$ ipython --no-banner

In [1]: import numpy as np

In [2]: np.set_printoptions(precision=3, suppress=True, linewidth=120)

In [3]: M = np.loadtxt("arr.csv", delimiter=",")

In [4]: M
Out[4]: 
array([[ 0.414, -1.034],
       [-1.034,  2.586]])

In [5]: r = np.linalg.matrix_rank(M)

In [6]: r
Out[6]: np.int64(1)

In [7]: N = np.linalg.svd(M)[2][r:].T

In [8]: N[:, 0] / N[np.abs(N[:, 0]).round(6).argmax(), 0]
Out[8]: array([1. , 0.4])

In [9]: N @ N.T
Out[9]: 
array([[0.862, 0.345],
       [0.345, 0.138]])

In [10]: [int(np.linalg.matrix_rank(M[:, :j + 1])) for j in range(2)]
Out[10]: [1, 1]

In [11]: evals, V = np.linalg.eigh(M)

In [12]: vec = np.array([-3, -4])

In [13]: np.linalg.eigvalsh(M[1:, 1:])
Out[13]: array([2.586])

In [14]: round(vec @ M @ vec / (vec @ vec), 3), round(float(evals[0]), 3), evals[-1]
Out[14]: (np.float64(0.811), -0.0, np.float64(3.0))

In [15]: round(np.linalg.det(2 * M), 3), round(float(np.linalg.det(M)), 3)
Out[15]: (np.float64(0.0), 0.0)

In [16]: np.kron(np.eye(2, dtype=int), M)
Out[16]: 
array([[ 0.414, -1.034,  0.   , -0.   ],
       [-1.034,  2.586, -0.   ,  0.   ],
       [ 0.   , -0.   ,  0.414, -1.034],
       [-0.   ,  0.   , -1.034,  2.586]])

In [17]: np.linalg.eigvals(M)
Out[17]: array([0., 3.])

In [18]: round(np.linalg.eigvals(M).sum().real, 3)
Out[18]: np.float64(3.0)

In [19]: out = np.array([[2, 0, 0], [7, 7, 4]])

In [20]: np.vstack([M, out.T]).shape
Out[20]: (5, 2)

In [21]: np.linalg.matrix_rank(M @ out)
Out[21]: np.int64(1)

In [22]: np.linalg.matrix_rank(np.vstack([M, out.T]))
Out[22]: np.int64(2)

In [23]: np.einsum("ij,ij->i", M, M)
Out[23]: array([1.241, 7.759])

In [24]: out.T @ M.T
Out[24]: 
array([[-6.414, 16.034],
       [-7.241, 18.103],
       [-4.138, 10.345]])

In [25]: np.einsum("ij->j", M)
Out[25]: array([-0.621,  1.552])

In [26]: evals, V = np.linalg.eigh(M)

In [27]: np.round(np.linalg.eigvalsh(M @ M), 3) + 0
Out[27]: array([0., 9.])

In [28]: (evals > 1e-8).sum(), (evals < -1e-8).sum()
Out[28]: (np.int64(1), np.int64(0))

In [29]: V @ np.diag(evals) @ V.T
Out[29]: 
array([[ 0.414, -1.034],
       [-1.034,  2.586]])

In [30]: np.abs(V[:, -1]).round(6).argmax()
Out[30]: np.int64(1)

In [31]: np.round(V.T @ V, 3) + 0
Out[31]: 
array([[1., 0.],
       [0., 1.]])

In [32]: np.round(np.linalg.svd(M, compute_uv=False), 3) + 0
Out[32]: array([3., 0.])

In [33]: F = np.array([[2.0, 2.0, 0.0, 0.0],
    ...:     [2.0, 3.0, 2.0, 0.0],
    ...:     [0.0, 2.0, 2.0, 2.0],
    ...:     [0.0, 0.0, 2.0, 0.0]])

In [34]: proj = np.triu(np.array([[0, 2, 1, -1], [-1, -2, 1, 2], [-3, 3, -3, -2], [-3, -1, 1, -1]]), 1) + np.eye(4)

In [35]: out = proj @ F @ np.linalg.inv(proj)

In [36]: round(np.linalg.det(out), 3)
Out[36]: np.float64(-8.0)

In [37]: np.trace(out), np.trace(F)
Out[37]: (np.float64(7.0), np.float64(7.0))

In [38]: E = np.array([[0.0, 3.0, 2.0, -1.0, 1.0],
    ...:     [4.0, -5.0, -2.0, -5.0, -3.0],
    ...:     [9.0, 1.0, -7.0, -7.0, 2.0],
    ...:     [-2.0, 3.0, 5.0, 4.0, -2.0],
    ...:     [0.0, 0.0, 0.0, 0.0, 2.0]])

In [39]: rng = np.random.default_rng(65)

In [40]: out = E + rng.integers(-2, 3, (5, 1)) @ rng.integers(-2, 3, (1, 5))

In [41]: out
Out[41]: 
array([[ 2., -1.,  4., -5., -3.],
       [ 6., -9.,  0., -9., -7.],
       [ 9.,  1., -7., -7.,  2.],
       [-2.,  3.,  5.,  4., -2.],
       [ 1., -2.,  1., -2.,  0.]])

In [42]: np.linalg.matrix_rank(out - E, tol=1e-8)
Out[42]: np.int64(1)

In [43]: np.round(np.linalg.svd(out - E, compute_uv=False), 3) + 0
Out[43]: array([11.225,  0.   ,  0.   ,  0.   ,  0.   ])

In [44]: out - E
Out[44]: 
array([[ 2., -4.,  2., -4., -4.],
       [ 2., -4.,  2., -4., -4.],
       [ 0.,  0.,  0.,  0.,  0.],
       [ 0.,  0.,  0.,  0.,  0.],
       [ 1., -2.,  1., -2., -2.]])

In [45]: np.abs(out - E).sum(axis=1)
Out[45]: array([16., 16.,  0.,  0.,  8.])

In [46]: np.unravel_index(np.abs(E).argmax(), E.shape)
Out[46]: (np.int64(2), np.int64(0))

In [47]: np.linalg.rank(E)
Traceback (most recent call last):
  Cell In[47], line 1
    np.linalg.rank(E)
AttributeError: module 'numpy.linalg' has no attribute 'rank'


In [48]: E.mean(axis=0)
Out[48]: array([ 2.2,  0.4, -0.4, -1.8,  0. ])

In [49]: E - E[0]
Out[49]: 
array([[ 0.,  0.,  0.,  0.,  0.],
       [ 4., -8., -4., -4., -4.],
       [ 9., -2., -9., -6.,  1.],
       [-2.,  0.,  3.,  5., -3.],
       [ 0., -3., -2.,  1.,  1.]])

In [50]: np.zeros(5, 5)
Traceback (most recent call last):
  Cell In[50], line 1
    np.zeros(5, 5)
TypeError: Cannot interpret '5' as a data type


In [51]: round(float(np.linalg.norm(E)), 3)
Out[51]: 18.439

In [52]: E.sum(axis=0)
Out[52]: array([11.,  2., -2., -9.,  0.])

In [53]: m1 = np.array([[3.0, 7.0, 7.0, 8.0, 1.0],
    ...:     [8.0, 0.0, 2.0, 1.0, 7.0],
    ...:     [0.0, 0.0, -7.0, 1.0, 5.0],
    ...:     [0.0, 0.0, 1.0, -5.0, -7.0],
    ...:     [0.0, 0.0, 5.0, -5.0, 0.0]])

In [54]: evals, V = np.linalg.eig(m1)

In [55]: np.sort(np.linalg.eigvals(m1 @ m1))
Out[55]: array([ 25.711,  25.883,  37.603,  83.397, 144.406])

In [56]: np.sort(np.linalg.eigvals(m1.T))
Out[56]: array([-12.017,  -6.132,  -5.071,   5.088,   9.132])
